% python3 -q
>>> import numpy as np
>>> from numpy import linalg as LA
>>> np.set_printoptions(precision=4, suppress=True, linewidth=120)
>>> def tidy(a):
...     return np.round(a, 4) + 0
... 
>>> W0 = np.load("data.npy")
>>> print(W0)
[[ 1.  5.  0.  0.  0.  0.  0.  0.  0.]
 [ 5.  1.  5.  0.  0.  0.  0.  0.  0.]
 [ 0.  5. -1.  5.  0.  0.  0.  0.  0.]
 [ 0.  0.  5. -3.  5.  0.  0.  0.  0.]
 [ 0.  0.  0.  5.  2.  5.  0.  0.  0.]
 [ 0.  0.  0.  0.  5. -2.  5.  0.  0.]
 [ 0.  0.  0.  0.  0.  5. -1.  5.  0.]
 [ 0.  0.  0.  0.  0.  0.  5.  3.  5.]
 [ 0.  0.  0.  0.  0.  0.  0.  5. -1.]]
>>> vec = np.array([6, 3, 2, 8, 2, 1, 2, 6, 5])
>>> target = W0 @ vec
>>> b, lr = np.zeros(9), 1 / LA.norm(W0, 2) ** 2
>>> for i in range(40):
...     b -= lr * W0.T @ (W0 @ b - target)
...     if i % 10 == 0: print(i, round(LA.norm(W0 @ b - target), 4))
... 
0 29.091
10 4.2576
20 2.1383
30 1.2691
>>> print(tidy(LA.cond(W0)))
317.0588
>>> m1 = np.array([[-1.4, -0.8, -0.1, 0.7, -1.3, 1.8, 0.2],
...     [-1.1, 1.5, -0.4, 0.0, -0.9, -4.5, 1.2],
...     [1.2, 0.1, -1.5, -0.7, -0.3, 1.8, -0.4],
...     [-0.3, -0.3, 0.0, -1.3, 1.2, -1.2, 0.3],
...     [0.0, -1.8, -1.8, 0.2, 1.1, 6.9, 0.4]])
>>> f = np.array([-2, -2])
>>> print(tidy(np.polyval(f, m1[3])))
[-1.4 -1.4 -2.   0.6 -4.4  0.4 -2.6]
>>> print(tidy(np.convolve(m1[3], f)))
[ 0.6  1.2  0.6  2.6  0.2  0.   1.8 -0.6]
